$ ipython --no-banner

In [1]: import numpy as np

In [2]: np.set_printoptions(suppress=True, linewidth=100)

In [3]: J = np.loadtxt("case18.csv", delimiter=",")

In [4]: J
Out[4]: 
array([[5., 3., 3.],
       [0., 5., 2.],
       [0., 0., 3.]])

In [5]: # triangular, det is the product of the diagonal

In [6]: B = J / np.sqrt((J ** 2).mean(axis=1, keepdims=True))

In [7]: np.round(np.linalg.norm(B, axis=1), 2)
Out[7]: array([1.73, 1.73, 1.73])

In [8]: np.linalg.matrix_rank(B) == np.linalg.matrix_rank(J)
Out[8]: np.True_

In [9]: B[1].round(2)
Out[9]: array([0.  , 1.61, 0.64])

In [10]: theta = np.radians(15)

In [11]: Rm = np.eye(3)

In [12]: Rm[1, 1] = Rm[0, 0] = np.cos(theta)

In [13]: Rm[1, 0], Rm[0, 1] = -np.sin(theta), np.sin(theta)

In [14]: print(Rm.round(2))
[[ 0.97  0.26  0.  ]
 [-0.26  0.97  0.  ]
 [ 0.    0.    1.  ]]

In [15]: B = J @ Rm.T

In [16]: print(np.allclose(J @ J.T, B @ B.T))
True

In [17]: np.round(np.linalg.svd(J, compute_uv=False), 2), np.round(np.linalg.svd(B, compute_uv=False), 2)
Out[17]: (array([7.77, 3.73, 2.59]), array([7.77, 3.73, 2.59]))

In [18]: np.allclose(np.linalg.norm(J, axis=1), np.linalg.norm(B, axis=1))
Out[18]: True

In [19]: round(np.linalg.det(Rm), 2), round(float(np.trace(Rm)), 2)
Out[19]: (np.float64(1.0), 2.93)

In [20]: print(B.round(2))
[[5.61 1.6  3.  ]
 [1.29 4.83 2.  ]
 [0.   0.   3.  ]]

In [21]: B = np.linalg.inv(J)

In [22]: np.allclose(B, J.T)
Out[22]: False

In [23]: print(np.round(J @ B, 2) + 0)
[[1. 0. 0.]
 [0. 1. 0.]
 [0. 0. 1.]]

In [24]: round(np.linalg.cond(J), 2)
Out[24]: np.float64(3.0)

In [25]: (np.abs(B) > 1e-9).astype(int)
Out[25]: 
array([[1, 1, 1],
       [0, 1, 1],
       [0, 0, 1]])

In [26]: np.round(np.linalg.det(J) * B, 2)
Out[26]: 
array([[ 15.,  -9.,  -9.],
       [  0.,  15., -10.],
       [  0.,   0.,  25.]])
